% ipython --no-banner

In [1]: import numpy as np

In [2]: import numpy.linalg as la

In [3]: np.set_printoptions(precision=2, suppress=True, linewidth=200, sign=" ")

In [4]: Y = np.array([[2], [1], [0], [3]])

In [5]: W2 = np.array([[-2, -2, -3]])

In [6]: rng = np.random.default_rng(2684)

In [7]: A = Y @ W2 + 0.3 * rng.normal(size=(4, 3))

In [8]: print(A)
[[-4.37 -4.37 -6.43]
 [-1.47 -1.16 -3.16]
 [ 0.05 -0.51  0.15]
 [-6.69 -5.8  -9.48]]

In [9]: U, sig, vt = la.svd(A)

In [10]: np.argmax(sig[:-1] / (sig[1:] + 1e-6)) + 1
Out[10]: np.int64(1)

In [11]: sig
Out[11]: array([ 16.14,   0.93,   0.43])

In [12]: Y = U[:, :1] @ np.diag(sig[:1]) @ vt[:1]

In [13]: la.matrix_rank(A, rtol=0.05)
Out[13]: np.int64(2)

In [14]: np.round(la.norm(A - Y) / la.norm(A), 2)
Out[14]: np.float64(0.06)

In [15]: print(Y)
[[-4.48 -4.05 -6.55]
 [-1.8  -1.63 -2.64]
 [-0.05 -0.04 -0.07]
 [-6.52 -5.9  -9.54]]

In [16]: U, sig, vt = la.svd(Y)

In [17]: vecs = vt[:(sig > 1e-8).sum()]

In [18]: x0 = Y[0] + -3 * Y[3] + rng.integers(2) * np.eye(3)[0]

In [19]: print(x0)
[ 15.08  13.64  22.07]

In [20]: la.matrix_rank(np.vstack([Y, x0]))
Out[20]: np.int64(1)

In [21]: vecs.T @ vecs
Out[21]: 
array([[ 0.25,  0.23,  0.37],
       [ 0.23,  0.21,  0.33],
       [ 0.37,  0.33,  0.54]])

In [22]: round(la.norm(x0 - vecs.T @ vecs @ x0), 2)
Out[22]: np.float64(0.0)

In [23]: Q = A.astype(float).copy()

In [24]: for j in range(3):
    ...:     Q[:, j] -= Q[:, :j] @ (Q[:, :j].T @ Q[:, j])
    ...:     Q[:, j] /= la.norm(Q[:, j])
    ...: 

In [25]: Q
Out[25]: 
array([[-0.54, -0.56, -0.15],
       [-0.18,  0.22, -0.94],
       [ 0.01, -0.73, -0.04],
       [-0.82,  0.31,  0.3 ]])

In [26]: np.round(Q.T @ A, 2) + 0
Out[26]: 
array([[ 8.12,  7.34, 11.84],
       [ 0.  ,  0.76, -0.16],
       [ 0.  ,  0.  ,  1.05]])

In [27]: proj = Q @ la.solve(Q.T @ Q, Q.T)

In [28]: print(np.allclose(proj @ proj, proj))
True

In [29]: np.round(la.eigvalsh(proj), 2) + 0
Out[29]: array([ 0.,  1.,  1.,  1.])

In [30]: proj @ Q[:, 0]
Out[30]: array([-0.54, -0.18,  0.01, -0.82])

In [31]: K = np.array([[2, 1, 0, 1], [0, 0, 1, 0], [0, 3, 3, 2], [2, 1, 3, 0]])

In [32]: K[2] = K[1]

In [33]: print(K)
[[ 2  1  0  1]
 [ 0  0  1  0]
 [ 0  0  1  0]
 [ 2  1  3  0]]

In [34]: np.allclose(K @ K.T, K.T @ K)
Out[34]: False

In [35]: la.matrix_power(K, 2)
Out[35]: 
array([[ 6,  3,  4,  2],
       [ 0,  0,  1,  0],
       [ 0,  0,  1,  0],
       [ 4,  2,  4,  2]])

In [36]: round(float(np.abs(la.eigvals(K)).max()), 2)
Out[36]: 2.73

In [37]: round(la.det(K), 2)
Out[37]: np.float64(0.0)

In [38]: (K + K.T) / 2
Out[38]: 
array([[ 2. ,  0.5,  0. ,  1.5],
       [ 0.5,  0. ,  0.5,  0.5],
       [ 0. ,  0.5,  1. ,  1.5],
       [ 1.5,  0.5,  1.5,  0. ]])

In [39]: print((K - K.T) / 2)
[[ 0.   0.5  0.  -0.5]
 [-0.5  0.   0.5 -0.5]
 [ 0.  -0.5  0.  -1.5]
 [ 0.5  0.5  1.5  0. ]]

In [40]: K @ K
Out[40]: 
array([[ 6,  3,  4,  2],
       [ 0,  0,  1,  0],
       [ 0,  0,  1,  0],
       [ 4,  2,  4,  2]])

In [41]: np.allclose(K, K.T)
Out[41]: False
